% ipython --no-banner

In [1]: import numpy as np

In [2]: np.set_printoptions(precision=2, suppress=True, linewidth=120)

In [3]: rd = lambda a: np.round(a, 2) + 0

In [4]: X, _ = np.linalg.qr(np.array([[-2.3, -1.1, 0.5, 0.6, 0.8, -0.8, 0.4, 0.6, -1.5],
   ...:     [-1.2, 1.3, 0.0, -0.8, 1.7, 1.2, 0.0, 1.3, 0.3],
   ...:     [0.3, -0.5, 0.7, 0.4, 0.8, 0.8, 2.3, 0.8, -0.5],
   ...:     [0.0, 0.2, -0.3, -1.8, 0.4, -0.4, -2.5, -1.5, 0.8],
   ...:     [-0.7, 1.9, 0.1, -0.1, 0.5, -0.8, 1.8, -0.4, 1.9],
   ...:     [0.9, 1.1, 0.7, 0.9, -1.8, 1.9, 0.1, -0.6, -0.9],
   ...:     [-1.4, 1.4, 0.0, 0.4, -0.2, 0.9, -0.5, -0.2, 0.0],
   ...:     [0.0, 0.2, -0.1, 0.1, -1.4, 0.5, 0.6, 0.1, 0.7],
   ...:     [-1.5, 0.7, 0.7, 1.5, -0.4, -0.1, 1.7, 0.5, -0.6]]))

In [5]: rd(X)
Out[5]: 
array([[-0.66,  0.5 , -0.2 , -0.14,  0.22, -0.06, -0.03, -0.03, -0.46],
       [-0.34, -0.33,  0.12, -0.41, -0.31,  0.52,  0.1 ,  0.46, -0.05],
       [ 0.09,  0.14, -0.58, -0.37, -0.32,  0.13,  0.38, -0.43,  0.23],
       [ 0.  , -0.06,  0.24, -0.72,  0.47, -0.2 , -0.2 , -0.12,  0.32],
       [-0.2 , -0.56,  0.01, -0.09, -0.19, -0.64,  0.28, -0.14, -0.31],
       [ 0.26, -0.41, -0.61, -0.05,  0.39,  0.18, -0.28,  0.1 , -0.35],
       [-0.4 , -0.35,  0.14,  0.25,  0.11,  0.38, -0.18, -0.66,  0.1 ],
       [ 0.  , -0.06,  0.08,  0.14,  0.57,  0.17,  0.78,  0.08,  0.04],
       [-0.43, -0.12, -0.4 ,  0.24,  0.08, -0.24, -0.09,  0.33,  0.63]])

In [6]: rd(X @ X.T)
Out[6]: 
array([[1., 0., 0., 0., 0., 0., 0., 0., 0.],
       [0., 1., 0., 0., 0., 0., 0., 0., 0.],
       [0., 0., 1., 0., 0., 0., 0., 0., 0.],
       [0., 0., 0., 1., 0., 0., 0., 0., 0.],
       [0., 0., 0., 0., 1., 0., 0., 0., 0.],
       [0., 0., 0., 0., 0., 1., 0., 0., 0.],
       [0., 0., 0., 0., 0., 0., 1., 0., 0.],
       [0., 0., 0., 0., 0., 0., 0., 1., 0.],
       [0., 0., 0., 0., 0., 0., 0., 0., 1.]])

In [7]: rd(X[:, 3] @ X[:, 1])
Out[7]: np.float64(0.0)
